>>> import numpy as np
>>> import numpy.linalg as la
>>> np.set_printoptions(precision=2, suppress=True, linewidth=160, legacy="1.25")
>>> r0 = np.array([1, 3, 0, -2, 2, 0, -3, 0, -1])
>>> g = np.array([3, 1, 2, 0])
>>> feats = np.outer(r0, g)
>>> print(feats)
[[ 3  1  2  0]
 [ 9  3  6  0]
 [ 0  0  0  0]
 [-6 -2 -4  0]
 [ 6  2  4  0]
 [ 0  0  0  0]
 [-9 -3 -6  0]
 [ 0  0  0  0]
 [-3 -1 -2  0]]
>>> x = np.array([4, 0, -4, -1])
>>> print(feats @ (2 * x))
[  8  24   0 -16  16   0 -24   0  -8]
>>> print((feats * x).sum(axis=1))
[  4  12   0  -8   8   0 -12   0  -4]
>>> print([round(float(x), 2) for x in la.svd(feats, compute_uv=False)[:3]])
[19.8, 0.0, 0.0]
>>> print(np.argsort(-la.norm(feats, axis=0).round(6), kind="stable")[:3])
[0 2 1]
>>> print(la.matrix_rank(feats, rtol=0.1))
1
>>> print(round(la.norm(feats, 2) / la.norm(feats), 2))
1.0
>>> r = la.matrix_rank(feats)
>>> print(r)
1
>>> null = la.svd(feats)[2][r:].T
>>> print(null.shape)
(4, 3)
>>> print(null @ null.T)
[[ 0.36 -0.21 -0.43  0.  ]
 [-0.21  0.93 -0.14  0.  ]
 [-0.43 -0.14  0.71  0.  ]
 [ 0.    0.    0.    1.  ]]
>>> r0 = np.array([3, 0, 3])
>>> print(np.cross(feats[1, :3], feats[3, :3]))
[0 0 0]
>>> print(np.array([np.convolve(row, r0, "same") for row in feats]))
[[  3  15   3   6]
 [  9  45   9  18]
 [  0   0   0   0]
 [ -6 -30  -6 -12]
 [  6  30   6  12]
 [  0   0   0   0]
 [ -9 -45  -9 -18]
 [  0   0   0   0]
 [ -3 -15  -3  -6]]
>>> print(np.polyval(r0, feats[1]))
[246  30 111   3]
>>> print(np.correlate(feats[1], feats[3], "full"))
[  0 -36 -30 -84 -30 -36   0]
>>> print(np.convolve(feats[1], r0))
[27  9 45  9 18  0]
>>> X = np.load("run4.npy")
>>> print(X)
[[-0.7   1.7   1.    0.8  -0.9  -1.6 ]
 [-1.    1.6  -0.6   1.6   0.8  -0.7 ]
 [-0.69  1.7   1.    0.83 -0.89 -1.56]
 [-0.4  -1.8  -1.2   0.   -0.2   1.  ]
 [ 0.   -0.1   0.5  -0.9   0.1   1.2 ]]
>>> r0 = np.array([0, 1])
>>> print(np.polyval(r0, X[0]))
[1. 1. 1. 1. 1. 1.]
>>> print(np.array([np.convolve(row, r0, "same") for row in X]))
[[ 0.   -0.7   1.7   1.    0.8  -0.9 ]
 [ 0.   -1.    1.6  -0.6   1.6   0.8 ]
 [ 0.   -0.69  1.7   1.    0.83 -0.89]
 [ 0.   -0.4  -1.8  -1.2   0.   -0.2 ]
 [ 0.    0.   -0.1   0.5  -0.9   0.1 ]]
>>> print(np.correlate(X[0], X[3], "full"))
[-0.7   1.84  0.66  1.44 -1.84 -5.4  -3.12 -0.76  3.22  3.24  0.64]
>>> print(np.convolve(X[0], r0))
[ 0.  -0.7  1.7  1.   0.8 -0.9 -1.6]
>>> J = np.load("w.npy")
>>> print(J)
[[ 1.    0.    0.    0.    0.    0.    0.    0.  ]
 [ 0.    0.97  0.    0.26  0.    0.    0.    0.  ]
 [ 0.    0.    1.    0.    0.    0.    0.    0.  ]
 [ 0.   -0.26  0.    0.97  0.    0.    0.    0.  ]
 [ 0.    0.    0.    0.    1.    0.    0.    0.  ]
 [ 0.    0.    0.    0.    0.    1.    0.    0.  ]
 [ 0.    0.    0.    0.    0.    0.    1.    0.  ]
 [ 0.    0.    0.    0.    0.    0.    0.    1.  ]]
>>> # keeps lengths
>>> print((J != 0).astype(int))
[[1 0 0 0 0 0 0 0]
 [0 1 0 1 0 0 0 0]
 [0 0 1 0 0 0 0 0]
 [0 1 0 1 0 0 0 0]
 [0 0 0 0 1 0 0 0]
 [0 0 0 0 0 1 0 0]
 [0 0 0 0 0 0 1 0]
 [0 0 0 0 0 0 0 1]]
>>> print(np.sort(la.eigvals(J).real))
[0.97 0.97 1.   1.   1.   1.   1.   1.  ]
>>> print((la.matrix_power((J != 0) + (J.T != 0) + np.eye(8), 8) > 0).astype(int))
[[1 0 0 0 0 0 0 0]
 [0 1 0 1 0 0 0 0]
 [0 0 1 0 0 0 0 0]
 [0 1 0 1 0 0 0 0]
 [0 0 0 0 1 0 0 0]
 [0 0 0 0 0 1 0 0]
 [0 0 0 0 0 0 1 0]
 [0 0 0 0 0 0 0 1]]
>>> print(J @ J)
[[ 1.    0.    0.    0.    0.    0.    0.    0.  ]
 [ 0.    0.87  0.    0.5   0.    0.    0.    0.  ]
 [ 0.    0.    1.    0.    0.    0.    0.    0.  ]
 [ 0.   -0.5   0.    0.87  0.    0.    0.    0.  ]
 [ 0.    0.    0.    0.    1.    0.    0.    0.  ]
 [ 0.    0.    0.    0.    0.    1.    0.    0.  ]
 [ 0.    0.    0.    0.    0.    0.    1.    0.  ]
 [ 0.    0.    0.    0.    0.    0.    0.    1.  ]]
>>> x = np.array([-1, -1, -2, 3, -3, 1, 1, -2])
>>> print(la.inv(J))
[[ 1.    0.    0.    0.    0.    0.    0.    0.  ]
 [ 0.    0.97  0.   -0.26  0.    0.    0.    0.  ]
 [ 0.    0.    1.    0.    0.    0.    0.    0.  ]
 [ 0.    0.26  0.    0.97  0.    0.    0.    0.  ]
 [ 0.    0.    0.    0.    1.    0.    0.    0.  ]
 [ 0.    0.    0.    0.    0.    1.    0.    0.  ]
 [ 0.    0.    0.    0.    0.    0.    1.    0.  ]
 [ 0.    0.    0.    0.    0.    0.    0.    1.  ]]
>>> print(J.T @ (J @ x))
[-1. -1. -2.  3. -3.  1.  1. -2.]
>>> print(np.abs(la.eigvals(J)))
[1. 1. 1. 1. 1. 1. 1. 1.]
>>> print(np.sort(np.abs(np.degrees(np.angle(la.eigvals(J))))))
[ 0.  0.  0.  0.  0.  0. 15. 15.]
>>> M = np.load("out8.npy")
>>> print(M)
[[ 2.57  2.55 -4.31]
 [ 2.02  1.53 -3.61]
 [ 2.88  1.88 -4.38]
 [ 3.34  2.21 -4.61]
 [ 2.44  2.1  -3.99]
 [ 2.87  1.71 -4.03]
 [ 3.31  2.25 -3.88]
 [ 2.6   1.84 -3.59]
 [ 3.64  2.   -3.83]
 [ 2.86  2.19 -4.55]
 [ 2.62  2.11 -3.93]
 [ 3.16  1.78 -3.97]
 [ 3.3   1.99 -3.1 ]
 [ 3.35  1.75 -4.37]
 [ 2.82  1.76 -4.51]
 [ 3.21  1.96 -4.04]
 [-4.42  3.94  2.24]
 [-3.81  4.16  1.59]
 [-3.8   4.02  2.04]
 [-4.03  4.76  2.28]
 [-4.59  4.61  2.05]
 [-4.04  4.18  1.95]
 [-4.07  3.59  2.34]
 [-3.71  4.55  1.32]
 [-4.25  4.11  1.47]
 [-4.05  4.39  1.74]
 [-4.14  4.    2.08]
 [-4.47  3.81  2.2 ]
 [-3.77  3.87  1.97]
 [-3.68  4.01  1.41]
 [-4.11  4.18  1.43]
 [-4.08  4.48  1.36]]
>>> Xc = (M - M.mean(axis=0)) / M.std(axis=0)
>>> print(Xc.std(axis=0))
[1. 1. 1.]
>>> print(np.argwhere(np.abs(Xc) > 2))
[]
>>> c = la.lstsq(np.delete(Xc, 1, axis=1), Xc[:, 1])[0]
>>> print(np.abs(c).argmax())
0
>>> print(M.shape)
(32, 3)
>>> print(np.round(la.norm(M), 2))
32.7
>>> print(M.sum(axis=0))
[-18.03  98.27 -35.23]
>>> print(np.abs(M).max())
4.76
>>> print(np.count_nonzero(M))
96
>>> print(la.svd(M, compute_uv=False))
[26.9  18.5   1.69]
>>> print(np.unravel_index(np.abs(M).argmax(), M.shape))
(19, 1)
>>> print(np.diff(X, axis=0))
[[-0.3  -0.1  -1.6   0.8   1.7   0.9 ]
 [ 0.31  0.1   1.6  -0.77 -1.69 -0.86]
 [ 0.29 -3.5  -2.2  -0.83  0.69  2.56]
 [ 0.4   1.7   1.7  -0.9   0.3   0.2 ]]
>>> print(X.mean(axis=0))
[-0.56  0.62  0.14  0.47 -0.22 -0.33]
>>> print(np.count_nonzero(X))
28
>>> A = np.load("case11.npy")
>>> print(A)
[[  6  -3  -8]
 [  4   9  -7]
 [ -2   8   7]
 [ -3   7  -1]
 [ -1   2  -8]
 [  4   9  -9]
 [ 18  24 -29]]
>>> def softmax(z):
...     e = np.exp(z - z.max(axis=-1, keepdims=True))
...     return e / e.sum(axis=-1, keepdims=True)
... 
>>> print(np.round(softmax(A[1]), 2) + 0)
[0.01 0.99 0.  ]
>>> print(softmax(A).sum(axis=1))
[1. 1. 1. 1. 1. 1. 1.]
>>> scores = A @ A.T / np.sqrt(3)
>>> print(np.round(softmax(scores), 2) + 0)
[[0. 0. 0. 0. 0. 0. 1.]
 [0. 0. 0. 0. 0. 0. 1.]
 [0. 0. 1. 0. 0. 0. 0.]
 [0. 0. 0. 0. 0. 0. 1.]
 [0. 0. 0. 0. 0. 0. 1.]
 [0. 0. 0. 0. 0. 0. 1.]
 [0. 0. 0. 0. 0. 0. 1.]]
>>> print(softmax(scores)[1] @ A)
[ 18.  24. -29.]
>>> x = np.array([2, 0, 2])
>>> target = A @ x
>>> c, lr = np.zeros(3), 1 / la.norm(A, 2) ** 2
>>> for i in range(20):
...     c -= lr * A.T @ (A @ c - target)
...     if i % 5 == 0: print(i, round(la.norm(A @ c - target), 2))
... 
0 17.81
5 15.75
10 14.17
15 12.84
>>> print(c)
[ 0.39 -0.05  1.04]
>>> m1 = np.load("mat.npy")
>>> print(m1)
[[ 4  5  6  7  8]
 [ 9 10 11 12 13]
 [14 15 16 17 18]
 [19 20 21 22 23]
 [24 25 26 27 28]
 [29 30 31 32 33]]
>>> Uu, s, vt = la.svd(m1)
>>> print(np.argmax(s[:-1] / (s[1:] + 1e-6)) + 1)
2
>>> print(s.round(2) + 0)
[111.82   3.24   0.     0.     0.  ]
>>> Y = Uu[:, :2] @ np.diag(s[:2]) @ vt[:2]
>>> print(round(float(np.abs(m1 - Y).max()), 2))
0.0
>>> print(Y)
[[ 4.  5.  6.  7.  8.]
 [ 9. 10. 11. 12. 13.]
 [14. 15. 16. 17. 18.]
 [19. 20. 21. 22. 23.]
 [24. 25. 26. 27. 28.]
 [29. 30. 31. 32. 33.]]
>>> print(la.matrix_rank(Y))
2
>>> Y = m1[0, 0] * m1[1:] - np.outer(m1[1:, 0], m1[0])
>>> print(Y)
[[   0   -5  -10  -15  -20]
 [   0  -10  -20  -30  -40]
 [   0  -15  -30  -45  -60]
 [   0  -20  -40  -60  -80]
 [   0  -25  -50  -75 -100]]
>>> print(la.matrix_rank(Y), la.matrix_rank(m1))
1 2
>>> print(np.flatnonzero(~Y.round(6).any(axis=1)))
[]
>>> Uu, s, vt = la.svd(Y)
>>> vecs = vt[:(s > 1e-8).sum()]
>>> rng = np.random.default_rng(554)
>>> x = Y[2] + 5 * Y[0] + rng.integers(2) * np.eye(5)[0]
>>> print(x)
[   1.  -40.  -80. -120. -160.]
>>> print(np.diag(vecs.T @ vecs))
[0.   0.03 0.13 0.3  0.53]
>>> r0 = np.array([3, -3, 0, -2, -1])
>>> data = np.array([np.roll(r0, i) for i in range(5)])
>>> print(data)
[[ 3 -3  0 -2 -1]
 [-1  3 -3  0 -2]
 [-2 -1  3 -3  0]
 [ 0 -2 -1  3 -3]
 [-3  0 -2 -1  3]]
>>> Y = np.array([[1, 1], [1, 3]])
>>> C = np.kron(Y, data)
>>> print(np.round(la.norm(C, 2), 2), np.round(la.norm(Y, 2) * la.norm(data, 2), 2))
21.87 21.87
>>> print(la.matrix_rank(C))
10
>>> Y = data / np.sqrt((data ** 2).mean(axis=1, keepdims=True))
>>> print(la.matrix_rank(Y) == la.matrix_rank(data))
True
>>> print(Y[1])
[-0.47  1.4  -1.4   0.   -0.93]
>>> print(la.matrix_rank(data - data.mean(axis=1, keepdims=True)))
4
>>> print(np.sort(np.abs(np.fft.fft(data[0]))), np.sort(la.svd(data, compute_uv=False)))
[3.   3.46 3.46 6.41 6.41] [3.   3.46 3.46 6.41 6.41]
>>> print((data @ data)[0])
[ 15 -14  13 -11   6]
>>> print(np.einsum("ij,ji->", data, data))
75
>>> print(np.poly(data))
[   1.  -15.   75.  -25. -745. 1473.]
>>> print(round(float(la.det(data.T)), 2))
-1473.0
>>> labels = rng.integers(0, 3, 6)
>>> arr = np.array([[2, -2, -1, 1, -2, -2],
...     [-2, -2, -1, 1, 1, 2],
...     [1, -1, 0, 2, 1, 2],
...     [-1, 2, -2, -2, 2, 2],
...     [1, 2, 1, 0, -1, 0],
...     [-1, -1, 2, -2, 1, 0]]) * (labels[:, None] == labels)
>>> print(arr)
[[ 2 -2  0  0  0 -2]
 [-2 -2  0  0  0  2]
 [ 0  0  0  0  0  0]
 [ 0  0  0 -2  2  0]
 [ 0  0  0  0 -1  0]
 [-1 -1  0  0  0  0]]
>>> Uu, s, vt = la.svd(arr)
>>> vecs = vt[:(s > 1e-8).sum()]
>>> x = arr[5] + 4 * arr[3] + rng.integers(2) * np.eye(6)[2]
>>> print(x)
[-1. -1.  1. -8.  8.  0.]
>>> print(np.round(vecs.T @ vecs, 2) + 0)
[[1. 0. 0. 0. 0. 0.]
 [0. 1. 0. 0. 0. 0.]
 [0. 0. 0. 0. 0. 0.]
 [0. 0. 0. 1. 0. 0.]
 [0. 0. 0. 0. 1. 0.]
 [0. 0. 0. 0. 0. 1.]]
>>> print(round(la.norm(x - vecs.T @ vecs @ x), 2))
1.0
